>>> import numpy as np
>>> from numpy import linalg as LA
>>> np.set_printoptions(precision=3, suppress=True, linewidth=140)
>>> feats = np.load("x.npy")
>>> print(feats)
[[ 0.788 -2.005  2.686 -0.477 -3.525  0.288]
 [ 3.302 -0.692  1.791 -4.172 -1.926 -2.803]
 [ 3.007 -2.001  3.105 -2.433 -4.81  -0.313]
 [ 0.747 -0.067  0.176 -0.407 -0.338  0.996]
 [ 5.406 -0.793  1.712 -3.411 -3.805  3.695]
 [ 1.302 -0.314  0.829 -1.924 -0.763 -1.894]
 [ 0.879 -0.889  1.3   -0.743 -1.443  1.013]
 [-0.308 -1.46   2.014 -0.226 -1.875 -0.989]
 [ 4.288  0.687  0.012 -4.365 -0.323 -0.808]
 [ 2.69  -0.464  1.226 -2.705 -1.37   0.11 ]
 [ 5.396 -0.815  1.707 -3.379 -3.82   3.698]
 [ 4.281 -0.305  0.975 -3.108 -2.178  2.415]
 [ 3.097  0.096  0.723 -3.887 -0.806 -2.793]
 [ 3.794 -0.989  1.927 -3.011 -3.001  1.397]
 [ 4.653  0.277  0.49  -4.319 -1.612 -0.517]
 [ 0.387 -1.573  2.205 -0.569 -2.213  0.002]
 [ 2.997 -1.971  3.129 -2.376 -4.791 -0.296]
 [ 2.382 -1.843  2.527 -0.906 -4.338  2.587]
 [ 3.212  0.202  0.345 -2.828 -0.566  1.086]
 [ 0.838 -0.994  1.713 -1.794 -1.609 -2.897]
 [ 2.423 -0.831  1.522 -2.203 -2.392 -0.612]
 [ 4.311  0.667  0.009 -4.368 -0.305 -0.845]
 [ 0.681 -0.094  0.21  -0.382 -0.3    0.98 ]
 [ 4.907 -1.474  2.598 -3.268 -4.608  2.675]
 [ 3.801  0.008  0.924 -4.303 -1.086 -1.83 ]
 [ 5.801 -0.185  1.204 -4.612 -3.193  0.801]
 [ 4.78  -1.594  2.997 -4.401 -4.845 -1.21 ]
 [ 3.286 -1.705  2.778 -2.898 -3.765  0.386]
 [ 3.311 -1.699  2.822 -2.926 -3.823  0.416]
 [ 0.163 -0.813  1.071 -0.334 -1.122 -0.058]
 [ 0.694 -0.092  0.168 -0.36  -0.289  0.997]]
>>> Ac = feats - feats.mean(axis=0)
>>> evecs = LA.svd(Ac)[2][:4]
>>> out = Ac - Ac @ evecs.T @ evecs
>>> print(np.round(np.cov(Ac @ evecs.T, rowvar=False), 3) + 0)
[[5.819 0.    0.    0.   ]
 [0.    4.055 0.    0.   ]
 [0.    0.    2.535 0.   ]
 [0.    0.    0.    0.047]]
>>> print(out.std(axis=0))
[0.013 0.014 0.013 0.012 0.007 0.003]
>>> print(round(LA.norm(out) / LA.norm(Ac), 3))
0.008
>>> print((Ac @ evecs.T).std(axis=0))
[2.373 1.981 1.566 0.213]
